% ipython --no-banner

In [1]: import numpy as np

In [2]: import numpy.linalg as la

In [3]: np.set_printoptions(precision=1, suppress=True, linewidth=200, legacy="1.25")

In [4]: rnd = lambda a: np.round(a, 1) + 0

In [5]: rng = np.random.default_rng(5020)

In [6]: theta = np.sort(rng.uniform(-2, 2, 30))

In [7]: A = np.c_[theta, theta ** 2, theta ** 3] @ np.array([[-2, 1, 2, 1, -2, -1], [-1, 1, 1, 1, 0, 0], [1, -2, -1, 0, -2, -1]])

In [8]: rnd(A)
Out[8]: 
array([[ -6.2,  14.6,   6.2,   1.6,  16.7,   8.4],
       [ -4.9,  12.1,   4.9,   1.3,  14.3,   7.1],
       [ -2.2,   6.6,   2.2,   0.6,   8.9,   4.4],
       [ -2.1,   6.4,   2.1,   0.6,   8.7,   4.3],
       [ -1.4,   5. ,   1.4,   0.4,   7.3,   3.6],
       [ -0.3,   2.6,   0.3,   0.1,   4.7,   2.4],
       [  0.6,   0.5,  -0.6,  -0.2,   2.1,   1. ],
       [  0.3,  -0.1,  -0.3,  -0.2,   0.4,   0.2],
       [  0.3,  -0.1,  -0.3,  -0.1,   0.3,   0.2],
       [  0.2,  -0.1,  -0.2,  -0.1,   0.3,   0.1],
       [  0.2,  -0.1,  -0.2,  -0.1,   0.2,   0.1],
       [  0.1,   0. ,  -0.1,   0. ,   0.1,   0. ],
       [ -0.3,   0.1,   0.3,   0.1,  -0.3,  -0.1],
       [ -0.4,   0.2,   0.4,   0.2,  -0.3,  -0.2],
       [ -0.7,   0.3,   0.7,   0.4,  -0.7,  -0.3],
       [ -0.7,   0.4,   0.7,   0.4,  -0.7,  -0.4],
       [ -0.7,   0.4,   0.7,   0.4,  -0.7,  -0.4],
       [ -0.8,   0.4,   0.8,   0.5,  -0.8,  -0.4],
       [ -1.6,   0.5,   1.6,   1.3,  -2.4,  -1.2],
       [ -1.7,   0.4,   1.7,   1.5,  -2.7,  -1.3],
       [ -2.1,  -0.7,   2.1,   2.6,  -5.6,  -2.8],
       [ -2.1,  -1.4,   2.1,   3. ,  -7. ,  -3.5],
       [ -2. ,  -2. ,   2. ,   3.3,  -8. ,  -4. ],
       [ -2. ,  -2.3,   2. ,   3.4,  -8.5,  -4.3],
       [ -1.9,  -2.8,   1.9,   3.7,  -9.5,  -4.7],
       [ -1.6,  -4.4,   1.6,   4.3, -12. ,  -6. ],
       [ -1.5,  -4.9,   1.5,   4.5, -12.7,  -6.3],
       [ -1.1,  -6.4,   1.1,   5. , -15. ,  -7.5],
       [ -0.6,  -8.1,   0.6,   5.5, -17.3,  -8.7],
       [ -0.4,  -8.9,   0.4,   5.7, -18.4,  -9.2]])

In [9]: D = la.norm(A[:, None] - A[None], axis=-1)

In [10]: (D + 1e9 * np.eye(30)).round(6).argmin(axis=1)
Out[10]: array([ 1,  0,  3,  2,  3,  6,  7,  8,  9, 10,  9, 10, 13, 12, 15, 14, 15, 16, 19, 18, 21, 22, 23, 22, 23, 26, 25, 26, 29, 28])

In [11]: np.unravel_index(D.round(6).argmax(), D.shape)
Out[11]: (0, 29)

In [12]: D[26].round(6).argsort(kind="stable")[:4]
Out[12]: array([26, 25, 27, 24])

In [13]: D.shape
Out[13]: (30, 30)

In [14]: left, sig, Vt = la.svd(A)

In [15]: vecs = Vt[:(sig > 1e-8).sum()]

In [16]: x = A[12] + -3 * A[19] + rng.integers(2) * np.eye(6)[5]

In [17]: rnd(x)
Out[17]: array([ 5. , -1.1, -5. , -4.3,  7.8,  4.9])

In [18]: rnd(np.diag(vecs.T @ vecs))
Out[18]: array([0.4, 0.4, 0.4, 1. , 0.7, 0.2])

In [19]: rnd(vecs.T @ vecs)
Out[19]: 
array([[ 0.4, -0.3, -0.4,  0. ,  0.1,  0.1],
       [-0.3,  0.4,  0.3,  0. ,  0.2,  0.1],
       [-0.4,  0.3,  0.4,  0. , -0.1, -0.1],
       [ 0. ,  0. ,  0. ,  1. ,  0. ,  0. ],
       [ 0.1,  0.2, -0.1,  0. ,  0.7,  0.4],
       [ 0.1,  0.1, -0.1,  0. ,  0.4,  0.2]])

In [20]: np.allclose(vecs.T @ vecs @ x, x)
Out[20]: False

In [21]: Ac = A - A.mean(axis=0)

In [22]: left, sig, Vt = la.svd(Ac, full_matrices=False)

In [23]: rnd(sig ** 2 / (sig ** 2).sum())
Out[23]: array([0.9, 0.1, 0. , 0. , 0. , 0. ])

In [24]: rnd(Ac.mean(axis=0))
Out[24]: array([0., 0., 0., 0., 0., 0.])

In [25]: (np.sign(left[:, 0]) == np.sign(left[0, 0])).astype(int)
Out[25]: array([1, 1, 1, 1, 1, 1, 1, 1, 1, 1, 1, 1, 1, 1, 1, 1, 1, 1, 0, 0, 0, 0, 0, 0, 0, 0, 0, 0, 0, 0])

In [26]: rnd(Vt[0] * np.sign(Vt[0, np.abs(Vt[0]).argmax()]))
Out[26]: array([-0.1,  0.5,  0.1, -0.1,  0.8,  0.4])

In [27]: m1 = np.loadtxt("block2.csv", delimiter=",")

In [28]: m1
Out[28]: 
array([[  1.9,  -7. ,  -6.2,   6.9,  -4.1,   0.5,   2.3,   5.6,   1.5],
       [  0.6,   2. ,   1.3,   0.4,   0.8,  -4.2,  -1.8,  -0.7,   0.2],
       [ -1.7,   2.2,   8.7,  -4.9,   4.1,  -3.5,   1.3,  -9.9,   1.1],
       [  9. ,  -1.1,  -8.6,   3.9,  -6.1,  -0.2,   3.6,   9.9,  -1.1],
       [ -5.4,  -6. ,   0.8,   3.4,   0.6,   1.6,  -0.3,  -2.3,   2. ],
       [  3.1,   2.4,   2.9,  -2.6,   1. ,  -3.2,   2.1,  -3.1,   0.2],
       [  3.1,   5.1,   3.6,  -3.4,   1.5,  -4.7,   0. ,  -3.1,  -0.4],
       [ -6.3,  -2.6,   6.8,  -1.2,   3.9,  -0.3,  -0.4,  -8.6,   2.2],
       [ 11.9,   0.4,  -9.6,   3.2,  -6.8,  -1.9,   4.3,  10.8,  -1.3],
       [ -8.3,  -4.6,   2.1,   2.8,   2.3,   1.7,  -3. ,  -3.1,   1.8],
       [  8.3,   3.5,  -5.3,   0. ,  -3.6,  -1.8,   1.7,   7. ,  -1.8],
       [  7. ,   2.8,   2.8,  -2.8,  -0.1,  -6.6,   4. ,  -3.3,   0.6],
       [ -9.3,   0.4,   5.6,  -1.4,   4.5,   1.9,  -5. ,  -5.8,   0.3],
       [ -7.8,   0.3,   3.5,  -1. ,   3.4,   3. ,  -4.1,  -3.7,   0. ],
       [ -1.6,  -2.8,   1.4,   0.5,   0.6,   0.8,   1.4,  -2.3,   1.1],
       [ -0.1,   1.9,  -2.6,   0.6,  -0.6,   1.3,  -2.6,   4. ,  -1.4],
       [ 10.8,   3.6,  -3.4,  -1.4,  -3.4,  -3.7,   4.2,   4.4,  -1.4],
       [  8.2,   2. ,  -2.7,  -1.5,  -2.8,  -1.1,   4.5,   3.3,  -0.9],
       [ -9.8,   2.9,  11.9,  -6.5,   7.8,   0.3,  -3.6, -13.1,   0.8],
       [ -2.1,  -1.8,  -4.8,   4.9,  -1.5,   1. ,  -3.5,   5.9,  -0.4],
       [ -9.7,  -0.6,   1.7,   0.6,   3.1,   3.9,  -6.1,  -1.5,  -0.1],
       [  3.5,  -2.1, -10.6,   5.6,  -5.3,   4.1,  -0.3,  12. ,  -1.6],
       [  0.1,  -1.2,  -3.3,   0.9,  -1.7,   3.9,   0.2,   3.7,  -0.8],
       [  1.6,  -2.9,  -2.3,   3.4,  -1.7,  -1.9,   1.2,   2.2,   1.1],
       [ -6.7,  -2.8,  -2.8,   2.6,   0.1,   6.7,  -3.9,   3. ,  -0.6],
       [-13.1,  -3.2,   5. ,   0.6,   4.7,   4. ,  -5.5,  -5.9,   1.3],
       [  4.9,   3. ,   4.1,  -6.1,   0.7,  -1.6,   5. ,  -4.9,  -0.2],
       [ 10.4,   4.1,  -3.7,  -1.7,  -3.5,  -2.8,   3.6,   5. ,  -1.5],
       [ -4.3,  -3.8,  -3.8,   5.9,  -0.9,   1.7,  -3.7,   4.2,   0.4],
       [  6.5,   1.1,  -4.4,  -0.3,  -3.3,   1. ,   3.2,   5. ,  -1.3],
       [  3.6,  -4.2,  -7.5,   6.3,  -4.6,  -0.2,   1.2,   7.7,   0.5],
       [ -8.7,  -0.5,   5.8,  -2. ,   4.3,   2.1,  -3.5,  -6.6,   0.8],
       [  5.9,   0.9,   1.5,  -2.4,  -0.7,  -3.4,   4.9,  -2.1,   0.5]])

In [29]: Y = m1 / la.norm(m1, axis=1, keepdims=True)

In [30]: G = Y @ Y.T

In [31]: rnd(np.degrees(np.arccos(np.clip(G[32, 21], -1, 1))))
Out[31]: 106.3

In [32]: np.argwhere(np.triu(np.abs(G) > 0.95, 1))
Out[32]: 
array([[ 0, 30],
       [ 2, 21],
       [ 3,  8],
       [ 3, 18],
       [ 3, 31],
       [ 7, 10],
       [ 8, 12],
       [ 8, 18],
       [ 8, 29],
       [ 8, 31],
       [ 9, 16],
       [ 9, 17],
       [ 9, 27],
       [10, 27],
       [10, 31],
       [11, 24],
       [12, 13],
       [12, 31],
       [13, 25],
       [13, 31],
       [16, 17],
       [16, 25],
       [16, 27],
       [17, 25],
       [17, 27],
       [18, 30],
       [25, 27],
       [26, 28]])

In [33]: rnd(la.norm(Y, axis=1))
Out[33]: array([1., 1., 1., 1., 1., 1., 1., 1., 1., 1., 1., 1., 1., 1., 1., 1., 1., 1., 1., 1., 1., 1., 1., 1., 1., 1., 1., 1., 1., 1., 1., 1., 1.])

In [34]: G = np.cov(m1, rowvar=False)

In [35]: np.argwhere(np.triu(np.abs(np.corrcoef(m1.T)) > 0.8, 1))
Out[35]: 
array([[0, 4],
       [0, 6],
       [2, 4],
       [2, 7],
       [4, 7]])

In [36]: rnd(la.eigvalsh(G)[::-1])
Out[36]: array([115.7,  46.8,   7.5,   3. ,   0. ,   0. ,   0. ,   0. ,   0. ])

In [37]: rnd(m1.std(axis=0))
Out[37]: array([6.9, 3. , 5.3, 3.4, 3.5, 3. , 3.4, 6.1, 1.1])

In [38]: np.median(m1, axis=0)
Out[38]: array([ 0.6,  0.3,  0.8,  0.4, -0.1,  0.3,  0.2, -0.7,  0.2])

In [39]: G.shape
Out[39]: (9, 9)

In [40]: rnd(np.corrcoef(m1.T))
Out[40]: 
array([[ 1. ,  0.4, -0.6,  0. , -0.8, -0.6,  0.9,  0.6, -0.6],
       [ 0.4,  1. ,  0.2, -0.8,  0.1, -0.6,  0.3, -0.2, -0.5],
       [-0.6,  0.2,  1. , -0.7,  0.9, -0.1, -0.3, -1. ,  0.6],
       [ 0. , -0.8, -0.7,  1. , -0.6,  0.4, -0.1,  0.7,  0. ],
       [-0.8,  0.1,  0.9, -0.6,  1. ,  0.2, -0.6, -0.9,  0.6],
       [-0.6, -0.6, -0.1,  0.4,  0.2,  1. , -0.7,  0.1,  0. ],
       [ 0.9,  0.3, -0.3, -0.1, -0.6, -0.7,  1. ,  0.3, -0.3],
       [ 0.6, -0.2, -1. ,  0.7, -0.9,  0.1,  0.3,  1. , -0.7],
       [-0.6, -0.5,  0.6,  0. ,  0.6,  0. , -0.3, -0.7,  1. ]])

In [41]: basis = np.array([[-1, 0, 2, 3, 5, -4, 2, 2],
    ...:     [-1, 0, 3, -1, -3, -4, -3, -3],
    ...:     [0, 2, -5, -5, -1, -4, 1, -3]])

In [42]: F = np.repeat(basis, 39 // 3, axis=0)

In [43]: F = F + 0.1 * rng.normal(size=F.shape)

In [44]: rnd(F)
Out[44]: 
array([[-1. ,  0.1,  2.1,  2.8,  5. , -3.9,  1.8,  2. ],
       [-1. ,  0.1,  2. ,  3. ,  5. , -4.1,  2. ,  2.2],
       [-0.9,  0.1,  2.1,  2.9,  5. , -3.9,  1.9,  2. ],
       [-1.3, -0.1,  2.2,  2.9,  4.9, -3.9,  2.1,  1.9],
       [-1. , -0.1,  2. ,  3.1,  4.9, -3.9,  2. ,  2.3],
       [-0.9,  0.1,  2.1,  3. ,  5.1, -4.1,  1.9,  1.9],
       [-1.2,  0. ,  2.1,  3. ,  5.1, -4. ,  2.1,  2. ],
       [-0.9,  0. ,  2. ,  3.1,  4.9, -4.2,  1.9,  2.1],
       [-1. ,  0. ,  2.1,  2.9,  4.9, -3.9,  2. ,  2. ],
       [-1.1,  0.2,  2. ,  3. ,  5.1, -4.1,  1.9,  2.1],
       [-1.1,  0. ,  2. ,  2.8,  5.1, -4.1,  2.2,  2.2],
       [-0.9, -0.1,  1.9,  3.1,  4.9, -3.9,  2. ,  2. ],
       [-1.1,  0.1,  2.1,  3. ,  5. , -4. ,  1.9,  1.9],
       [-0.9,  0. ,  3. , -0.9, -3. , -3.8, -2.9, -2.9],
       [-0.9,  0. ,  3. , -0.9, -2.9, -4. , -2.9, -3. ],
       [-1. , -0.2,  2.9, -1. , -3. , -4.2, -3. , -2.9],
       [-1. ,  0.1,  2.8, -0.8, -3.1, -3.9, -3.1, -3. ],
       [-1.1,  0. ,  3.1, -0.9, -3. , -4.2, -3. , -3. ],
       [-1.1,  0. ,  2.9, -0.8, -3.1, -4. , -2.9, -3. ],
       [-0.9, -0.1,  2.9, -1. , -3.1, -3.9, -3.1, -3.1],
       [-1. ,  0.2,  3. , -1. , -3. , -4. , -2.9, -2.8],
       [-1.2, -0.1,  2.9, -0.9, -3.1, -4.1, -2.9, -3.1],
       [-0.9,  0.1,  3. , -1. , -3. , -4. , -3. , -3. ],
       [-1. ,  0.2,  3.1, -1. , -3. , -4. , -2.9, -3. ],
       [-0.9,  0.1,  3.1, -1. , -3.1, -4.1, -3.1, -3. ],
       [-0.8, -0.1,  3. , -0.9, -2.9, -4. , -2.9, -3.1],
       [ 0. ,  1.8, -5. , -5. , -1.1, -4.1,  0.9, -3. ],
       [ 0.1,  2.2, -4.9, -5. , -1. , -4. ,  0.9, -3.1],
       [ 0.2,  2. , -5. , -4.7, -0.9, -3.9,  1. , -3. ],
       [-0.2,  2. , -5.2, -5.1, -0.9, -4. ,  1.1, -3. ],
       [ 0. ,  2. , -5. , -5.1, -1. , -3.9,  1. , -3.2],
       [ 0. ,  1.9, -4.8, -4.9, -0.9, -4. ,  0.8, -3. ],
       [ 0.1,  2.1, -5.1, -5.2, -0.9, -3.9,  1.1, -3.1],
       [ 0.1,  1.9, -5.1, -5. , -1. , -4. ,  1.1, -3.1],
       [ 0.1,  1.9, -5. , -5. , -1. , -3.8,  0.9, -3.1],
       [ 0.1,  1.9, -4.9, -4.9, -1.1, -4.2,  1. , -3.2],
       [-0.1,  2.1, -5.1, -5.1, -0.9, -3.9,  0.9, -3. ],
       [ 0. ,  2. , -5.1, -4.9, -0.9, -4.1,  0.9, -2.8],
       [-0.1,  2.1, -5.1, -5.2, -1. , -4.1,  1. , -3.1]])

In [45]: Ac = (F - F.mean(axis=0)) / F.std(axis=0)

In [46]: np.argwhere(np.abs(Ac) > 2)
Out[46]: array([[17,  5]])

In [47]: b = la.lstsq(np.delete(Ac, 4, axis=1), Ac[:, 4])[0]

In [48]: np.abs(b).argmax()
Out[48]: 5

In [49]: rnd(b)
Out[49]: array([0. , 0.1, 0. , 0.3, 0. , 0.5, 0.4])

In [50]: la.matrix_rank(F, rtol=0.1)
Out[50]: 3

In [51]: rnd(la.norm(F, 2) / la.norm(F))
Out[51]: 0.7

In [52]: basis = F[[21, 3]].astype(float)

In [53]: for _ in range(5):
    ...:     lab = la.norm(F[:, None] - basis, axis=-1).argmin(axis=1)
    ...:     basis = np.array([F[lab == j].mean(axis=0) for j in range(2)])
    ...: 

In [54]: lab
Out[54]: array([1, 1, 1, 1, 1, 1, 1, 1, 1, 1, 1, 1, 1, 0, 0, 0, 0, 0, 0, 0, 0, 0, 0, 0, 0, 0, 0, 0, 0, 0, 0, 0, 0, 0, 0, 0, 0, 0, 0])

In [55]: rnd(basis[1] - basis[0])
Out[55]: array([-0.5, -1. ,  3.1,  5.9,  7. ,  0. ,  3. ,  5.1])

In [56]: feats = np.array([[2, 0, 0, 2, 0, 3],
    ...:     [2, 0, 0, 2, 0, 3],
    ...:     [0, 0, 0, 3, 3, 1],
    ...:     [0, 1, 1, 1, 1, 3]])

In [57]: rank = la.matrix_rank(feats)

In [58]: rank
Out[58]: 3

In [59]: N = la.svd(feats)[2][rank:].T

In [60]: rnd(feats @ N)
Out[60]: 
array([[0., 0., 0.],
       [0., 0., 0.],
       [0., 0., 0.],
       [0., 0., 0.]])

In [61]: N.shape
Out[61]: (6, 3)

In [62]: la.matrix_rank(feats.T @ feats), la.matrix_rank(feats @ feats.T)
Out[62]: (3, 3)

In [63]: [int(la.matrix_rank(np.delete(feats, i, axis=0))) for i in range(4)]
Out[63]: [3, 3, 2, 2]

In [64]: np.unique(feats.round(6), axis=0).shape
Out[64]: (3, 6)

In [65]: rnd(np.trace(la.pinv(feats) @ feats))
Out[65]: 3.0

In [66]: np.abs(np.diag(la.qr(feats)[1])) > 1e-9
Out[66]: array([ True,  True, False, False])

In [67]: M = np.array([[7, -8, -8, -9, -9, -3],
    ...:     [-8, 7, -8, -8, -9, -9],
    ...:     [-8, -8, 7, -8, -8, -9],
    ...:     [-9, -8, -8, 7, -8, -8],
    ...:     [-9, -9, -8, -8, 7, -8],
    ...:     [-3, -9, -9, -8, -8, 7]])

In [68]: # symmetric, so the eigenvalues are real

In [69]: Y = la.inv(M)

In [70]: rnd(la.inv(Y))
Out[70]: 
array([[ 7., -8., -8., -9., -9., -3.],
       [-8.,  7., -8., -8., -9., -9.],
       [-8., -8.,  7., -8., -8., -9.],
       [-9., -8., -8.,  7., -8., -8.],
       [-9., -9., -8., -8.,  7., -8.],
       [-3., -9., -9., -8., -8.,  7.]])

In [71]: rnd(M @ Y)
Out[71]: 
array([[1., 0., 0., 0., 0., 0.],
       [0., 1., 0., 0., 0., 0.],
       [0., 0., 1., 0., 0., 0.],
       [0., 0., 0., 1., 0., 0.],
       [0., 0., 0., 0., 1., 0.],
       [0., 0., 0., 0., 0., 1.]])

In [72]: rnd(la.slogdet(M)[0])
Out[72]: -1.0

In [73]: rnd(la.cond(M))
Out[73]: 3.4

In [74]: f = np.array([2, 0, 0, 1, 2, 0])

In [75]: Y = M + np.outer(f, np.eye(6)[3])

In [76]: Y
Out[76]: 
array([[ 7., -8., -8., -7., -9., -3.],
       [-8.,  7., -8., -8., -9., -9.],
       [-8., -8.,  7., -8., -8., -9.],
       [-9., -8., -8.,  8., -8., -8.],
       [-9., -9., -8., -6.,  7., -8.],
       [-3., -9., -9., -8., -8.,  7.]])

In [77]: la.matrix_rank(Y - M)
Out[77]: 1

In [78]: rnd(la.norm(M, "nuc"))
Out[78]: 108.2

In [79]: rnd(la.norm(M, 1)), rnd(la.norm(M, np.inf))
Out[79]: (49.0, 49.0)

In [80]: M[5] @ M[3]
Out[80]: 123

In [81]: rnd(la.norm(M[5] - M[3]))
Out[81]: 22.1

In [82]: la.norm(M, axis=1).argmax()
Out[82]: 1

In [83]: rnd(la.norm(M) ** 2 / la.norm(M, 2) ** 2)
Out[83]: 2.1
